$ python -q
>>> import numpy as np
>>> import numpy.linalg as la
>>> np.set_printoptions(precision=4, suppress=True, linewidth=200, sign=" ")
>>> arr = np.load("block3.npy")
>>> print(arr)
[[-3  4  5]
 [-5  2  5]
 [ 5  1 -2]]
>>> x0 = np.array([-1, -1, 1])
>>> h = np.maximum(arr @ x0, 0)
>>> print(np.flatnonzero(h > 1e-9))
[ 0  1]
>>> print(np.tanh(arr @ x0))
[ 0.9993  1.     -1.    ]
>>> print(arr.T @ h)
[-52  32  60]
>>> left, sig, Vh = la.svd(arr, full_matrices=False)
>>> print(sig / sig[0])
[ 1.      0.3798  0.025 ]
>>> print(np.allclose(left * sig @ Vh, arr))
True
>>> print((sig > 1e-8).sum())
3
>>> print(np.round(left.T @ left, 4) + 0)
[[ 1.  0.  0.]
 [ 0.  1.  0.]
 [ 0.  0.  1.]]
>>> print(sig)
[ 10.8186   4.1091   0.2699]
>>> M2 = np.array([[1, -2], [0, -2]])
>>> Z = np.kron(M2, arr)
>>> print(la.matrix_rank(Z))
6
>>> print(Z)
[[ -3   4   5   6  -8 -10]
 [ -5   2   5  10  -4 -10]
 [  5   1  -2 -10  -2   4]
 [  0   0   0   6  -8 -10]
 [  0   0   0  10  -4 -10]
 [  0   0   0 -10  -2   4]]
>>> u = np.array([0, 2, 2, -2, -5, -5])
>>> M2 = Z + np.outer(u, np.eye(6)[1])
>>> print(round(la.det(M2) / la.det(Z), 4), round(float(1 + la.solve(Z, u)[1]), 4))
-13.4167 -13.4167
>>> print(M2)
[[ -3.   4.   5.   6.  -8. -10.]
 [ -5.   4.   5.  10.  -4. -10.]
 [  5.   3.  -2. -10.  -2.   4.]
 [  0.  -2.   0.   6.  -8. -10.]
 [  0.  -5.   0.  10.  -4. -10.]
 [  0.  -5.   0. -10.  -2.   4.]]
>>> print(la.matrix_rank(la.inv(M2) - la.inv(Z), tol=1e-8))
1
>>> M2 = np.array([[3, 5, 1], [4, 4, 0], [1, 0, 3]])
>>> data = M2.T @ M2
>>> print(data)
[[ 26  31   6]
 [ 31  41   5]
 [  6   5  10]]
>>> cov = data.T @ data
>>> print(np.diag(cov))
[ 1673  2667   161]
>>> print(la.svd(data, compute_uv=False) ** 2)
[ 4412.8667    86.5235     1.6098]
>>> print(cov)
[[ 1673  2107   371]
 [ 2107  2667   441]
 [  371   441   161]]
>>> print(np.trace(cov), (data ** 2).sum())
4501 4501
>>> M = np.load("w.npy")
>>> print(M)
[[-2 -2  0]
 [ 3  0  0]
 [ 0  0  1]]
>>> print(la.matrix_rank(M))
3
>>> print(np.round(la.norm(M), 4))
4.2426
>>> print(M - M[0])
[[ 0  0  0]
 [ 5  2  0]
 [ 2  2  1]]
>>> print(M.sum(axis=1))
[-4  3  1]
>>> print(np.count_nonzero(M))
4
>>> print(M.shape)
(3, 3)
>>> M2 = M / np.sqrt((M ** 2).mean(axis=1, keepdims=True))
>>> print(la.norm(M2, axis=1))
[ 1.7321  1.7321  1.7321]
>>> print(M2[2])
[ 0.      0.      1.7321]
>>> print(M - M.mean(axis=1, keepdims=True))
[[-0.6667 -0.6667  1.3333]
 [ 2.     -1.     -1.    ]
 [-0.3333 -0.3333  0.6667]]
>>> print(la.matrix_rank(M - M.mean(axis=1, keepdims=True)))
2
>>> print(round(float(np.abs(la.eigvals(M)).max()), 4))
2.4495
>>> print(np.trace(M))
-1
>>> print(np.allclose(M @ M.T, M.T @ M))
False
>>> print(np.round(la.det(M), 4))
6.0
>>> print((M - M.T) / 2)
[[ 0.  -2.5  0. ]
 [ 2.5  0.   0. ]
 [ 0.   0.   0. ]]
>>> rng = np.random.default_rng(885)
>>> z = rng.permutation(3)
>>> print(z)
[ 1  2  0]
>>> M2 = M[z][:, z]
>>> print(np.trace(M2))
-1
>>> print(np.round(la.det(M2), 4), round(float(la.det(M[z])), 4))
6.0 6.0
>>> E = np.array([[-1.0, 1.0, 0.0], [0.0, -1.0, 1.0], [0.0, 0.0, -1.0]])
>>> # triangular
>>> u, v = E[2], E[0]
>>> print(u @ u)
1.0
>>> pr = (u @ v) / (u @ u) * u
>>> print(round(la.norm(u + v) ** 2 + la.norm(u - v) ** 2, 4))
6.0
>>> print((v - pr) @ u)
0.0
>>> u = np.array([1, 1, 2])
>>> M2 = M + np.outer(u, np.eye(3)[1])
>>> print(la.matrix_rank(M2 - M))
1
>>> print(M2)
[[-2. -1.  0.]
 [ 3.  1.  0.]
 [ 0.  2.  1.]]
>>> M2 = arr + rng.integers(-2, 3, (3, 2)) @ rng.integers(-2, 3, (2, 3))
>>> print(M2)
[[-4  4  3]
 [-4  6  5]
 [ 4  1 -4]]
>>> print(M2 - arr)
[[-1  0 -2]
 [ 1  4  0]
 [-1  0 -2]]
>>> print(np.round(la.svd(M2 - arr, compute_uv=False), 4) + 0)
[ 4.1563  3.1185  0.    ]
>>> print(np.abs(M2 - arr).sum(axis=1))
[ 3  5  3]
>>> x0 = np.array([-2, -1, 2])
>>> target = M2 @ x0
>>> print(target)
[ 10  12 -17]
>>> print(la.solve(M2, -1 * target))
[ 2.  1. -2.]
>>> print(la.solve(M2, target))
[-2. -1.  2.]
>>> print(la.solve(M2.T, M2[0]))
[ 1.  0. -0.]
>>> print(la.solve(M2, target + M2[:, 0]))
[-1. -1.  2.]
>>> F = np.load("m.npy")
>>> print(F)
[[ 0  0  1]
 [ 0  0  1]
 [ 1  1  0]]
>>> left, sig, Vh = la.svd(F)
>>> evecs = Vh[:(sig > 1e-8).sum()]
>>> x0 = F[1] + 5 * F[2] + rng.integers(2) * np.eye(3)[1]
>>> print(x0)
[ 5.  6.  1.]
>>> print(evecs.T @ evecs)
[[ 0.5  0.5  0. ]
 [ 0.5  0.5  0. ]
 [ 0.   0.   1. ]]
>>> print(la.matrix_rank(np.vstack([F, x0])))
3
>>> def softmax(z):
...     e = np.exp(z - z.max(axis=-1, keepdims=True))
...     return e / e.sum(axis=-1, keepdims=True)
... 
>>> print(softmax(F).sum(axis=1))
[ 1.  1.  1.]
>>> print(np.round(softmax(10 * F[2]), 4) + 0)
[ 0.5  0.5  0. ]
>>> att = F @ F.T / np.sqrt(3)
>>> print(softmax(att + np.triu(np.full(att.shape, -np.inf), 1)))
[[ 1.      0.      0.    ]
 [ 0.5     0.5     0.    ]
 [ 0.1933  0.1933  0.6134]]
>>> print(softmax(att).round(6).argmax(axis=1))
[ 0  0  2]
>>> ev, evecs = la.eigh(F)
>>> x0 = np.array([1, 7, 1])
>>> print(np.abs(F).sum(axis=1).max(), round(np.abs(ev).max(), 4))
2 1.4142
>>> print(la.eigvalsh(F[1:, 1:]))
[-1.  1.]
>>> print(round(float(x0 @ F @ x0 / (x0 @ x0)), 4), round(ev[0], 4), round(ev[-1], 4))
0.3137 -1.4142 1.4142
>>> print(np.round(la.eigvalsh(F).min(), 4))
-1.4142
>>> print([round(float(la.det(F[:i, :i])), 2) + 0 for i in range(1, 4)])
[0.0, 0.0, 0.0]
>>> J = np.loadtxt("layer4.csv", delimiter=",")
>>> print(J)
[[-1.2    -3.8843 -1.3   ]
 [-0.1    -2.1397 -0.7   ]
 [ 1.1     4.8233  1.6   ]
 [ 0.2    -5.7416 -1.9   ]
 [ 0.1    -2.0692 -0.7   ]
 [ 0.7    -0.0816  0.    ]
 [-0.4    -0.9704 -0.3   ]
 [-1.8     1.8609  0.6   ]
 [ 0.1     0.8897  0.3   ]
 [ 0.4     2.4599  0.8   ]
 [ 0.7     0.9222  0.3   ]
 [-1.7    -0.5767 -0.2   ]
 [-0.6    -2.0837 -0.7   ]
 [-0.2     0.0601  0.    ]
 [ 3.1    -0.3161 -0.1   ]
 [ 1.1     4.5339  1.5   ]
 [ 0.5    -1.1884 -0.4   ]]
>>> D = la.norm(J[:, None] - J[None], axis=-1)
>>> print(D.shape)
(17, 17)
>>> print(D.mean(axis=1).argmax())
3
>>> print(la.matrix_rank(D ** 2))
5
>>> print(D[15].round(6).argsort(kind="stable")[:4])
[ 15   2   9  10]
>>> m1 = np.load("data.npy")
>>> print(m1)
[[ 0  0  0]
 [ 0 -2  0]
 [ 0  0 -1]]
>>> proj = np.triu(np.array([[0, 2, 3], [0, 2, 0], [1, 1, 3]]), 1) + np.eye(3)
>>> M2 = proj @ m1 @ la.inv(proj)
>>> print(np.poly(M2))
[ 1.  3.  2.  0.]
>>> print(la.matrix_rank(M2))
2
>>> print(np.trace(M2), np.trace(m1))
-3.0 -3
>>> print(proj @ m1 - m1 @ proj)
[[ 0. -4. -3.]
 [ 0.  0.  0.]
 [ 0.  0.  0.]]
>>> print(M2)
[[ 0. -4. -3.]
 [ 0. -2.  0.]
 [ 0.  0. -1.]]
